$ python3 -q
>>> import numpy as np
>>> np.set_printoptions(precision=1, suppress=True, linewidth=140)
>>> mat = np.load("run10.npy")
>>> print(mat)
[[ 2  0  0 -1  3  2  1]
 [ 0 -6  0  0 -4 -4 -3]
 [ 0  0  0  2  2  5  1]
 [-1  0  2 -4  4 -1 -2]
 [ 3 -4  2  4 -6  2  0]
 [ 2 -4  5 -1  2  4 -4]
 [ 1 -3  1 -2  0 -4 -2]]
>>> A2 = mat ** -1
Traceback (most recent call last):
  File "<python-input-4>", line 1, in <module>
    A2 = mat ** -1
         ~~~~^^~~~
ValueError: Integers to negative integer powers are not allowed.
>>> A2 = np.linalg.inv(mat)
>>> np.round(mat @ A2, 1) + 0
array([[1., 0., 0., 0., 0., 0., 0.],
       [0., 1., 0., 0., 0., 0., 0.],
       [0., 0., 1., 0., 0., 0., 0.],
       [0., 0., 0., 1., 0., 0., 0.],
       [0., 0., 0., 0., 1., 0., 0.],
       [0., 0., 0., 0., 0., 1., 0.],
       [0., 0., 0., 0., 0., 0., 1.]])
>>> np.linalg.det(mat) * A2
array([[  816.,  -412., -1180., -1956.,  -692.,   968.,   456.],
       [ -412.,  -701., -1117., -1395.,  -751.,   870.,   -58.],
       [-1180., -1117.,  1027.,  1709.,  1393.,  -730.,  1350.],
       [-1956., -1395.,  1709., -1885.,  -609.,   378.,  3098.],
       [ -692.,  -751.,  1393.,  -609.,  -437.,     2.,  2082.],
       [  968.,   870.,  -730.,   378.,     2.,   268., -2100.],
       [  456.,   -58.,  1350.,  3098.,  2082., -2100.,   140.]])
>>> round(np.linalg.slogdet(mat)[0], 1)
np.float64(1.0)
>>> np.allclose(A2, mat.T)
False
>>> m1 = np.load("case19.npy")
>>> m1
array([[-8.9, -7. ,  3. ],
       [-5. , -6.9,  4. ],
       [-9. , -7. ,  3.1]])
>>> W = np.array([[1, -3, -1, 2, -2, -1], [3, 2, -3, -1, -3, -3], [-2, 2, 1, 3, 0, -2]])
>>> c = np.array([3, -3, -2, -1, -1, 0])
>>> hid = np.maximum(m1 @ W + c, 0)
>>> hid
array([[ 0. , 15.7, 30.9,  0. , 37.8, 23.9],
       [ 0. ,  6.2, 27.7,  7.9, 29.7, 17.7],
       [ 0. , 16.2, 31.1,  0. , 38. , 23.8]])
>>> (hid > 0).mean(axis=0)
array([0. , 1. , 1. , 0.3, 1. , 1. ])
>>> np.linalg.matrix_rank(hid)
np.int64(3)
>>> Z = np.array([[-3, -5], [-3, -3], [4, -1], [-2, 2], [-5, -3], [-1, -1]])
>>> W @ Z
array([[ 9, 16],
       [-7, -8],
       [ 0, 11]])
>>> (hid @ Z).round(6).argmax(axis=1)
array([0, 0, 0])
